$ python3 -q
>>> import numpy as np
>>> np.set_printoptions(precision=1, suppress=True, linewidth=120, floatmode="fixed")
>>> X = np.array([[2.0, 1.0, 0.0, 0.0, 0.0],
...     [0.0, 2.0, 1.0, 0.0, 0.0],
...     [0.0, 0.0, 2.0, 1.0, 0.0],
...     [0.0, 0.0, 0.0, 2.0, 1.0],
...     [0.0, 0.0, 0.0, 0.0, 2.0]])
>>> # triangular, det is the product of the diagonal
>>> [int(np.linalg.matrix_rank(np.linalg.matrix_power(X, p))) for p in range(1, 6)]
[5, 5, 5, 5, 5]
>>> X @ X
array([[4.0, 4.0, 1.0, 0.0, 0.0],
       [0.0, 4.0, 4.0, 1.0, 0.0],
       [0.0, 0.0, 4.0, 4.0, 1.0],
       [0.0, 0.0, 0.0, 4.0, 4.0],
       [0.0, 0.0, 0.0, 0.0, 4.0]])
>>> vec = np.array([-5, 0, 4, -4, -2])
>>> a = np.maximum(X @ vec, 0)
>>> np.maximum(X @ vec, 0) - np.maximum(-X @ vec, 0)
array([-10.0,   4.0,   4.0, -10.0,  -4.0])
>>> X.T @ a
array([ 0.0,  8.0, 12.0,  4.0,  0.0])
>>> np.flatnonzero(a > 1e-9)
array([1, 2])
>>> np.maximum(X @ (3 * vec), 0)
array([ 0.0, 12.0, 12.0,  0.0,  0.0])
>>> vec = np.array([3, 3, 1, -2, -1])
>>> y = X @ vec
>>> y
array([ 9.0,  7.0,  0.0, -5.0, -2.0])
>>> np.linalg.solve(X, y)
array([ 3.0,  3.0,  1.0, -2.0, -1.0])
>>> np.linalg.solve(X, X[:, 3])
array([0.0, 0.0, 0.0, 1.0, 0.0])
>>> np.linalg.solve(X, -1 * y)
array([-3.0, -3.0, -1.0,  2.0,  1.0])
>>> np.sort(np.abs(np.linalg.eigvals(X)))
array([2.0, 2.0, 2.0, 2.0, 2.0])
>>> np.linalg.matrix_power(X, 2)
array([[4.0, 4.0, 1.0, 0.0, 0.0],
       [0.0, 4.0, 4.0, 1.0, 0.0],
       [0.0, 0.0, 4.0, 4.0, 1.0],
       [0.0, 0.0, 0.0, 4.0, 4.0],
       [0.0, 0.0, 0.0, 0.0, 4.0]])
>>> X.inv()
Traceback (most recent call last):
  File "<python-input-20>", line 1, in <module>
    X.inv()
    ^^^^^
AttributeError: 'numpy.ndarray' object has no attribute 'inv'
>>> (X + X.T) / 2
array([[2.0, 0.5, 0.0, 0.0, 0.0],
       [0.5, 2.0, 0.5, 0.0, 0.0],
       [0.0, 0.5, 2.0, 0.5, 0.0],
       [0.0, 0.0, 0.5, 2.0, 0.5],
       [0.0, 0.0, 0.0, 0.5, 2.0]])
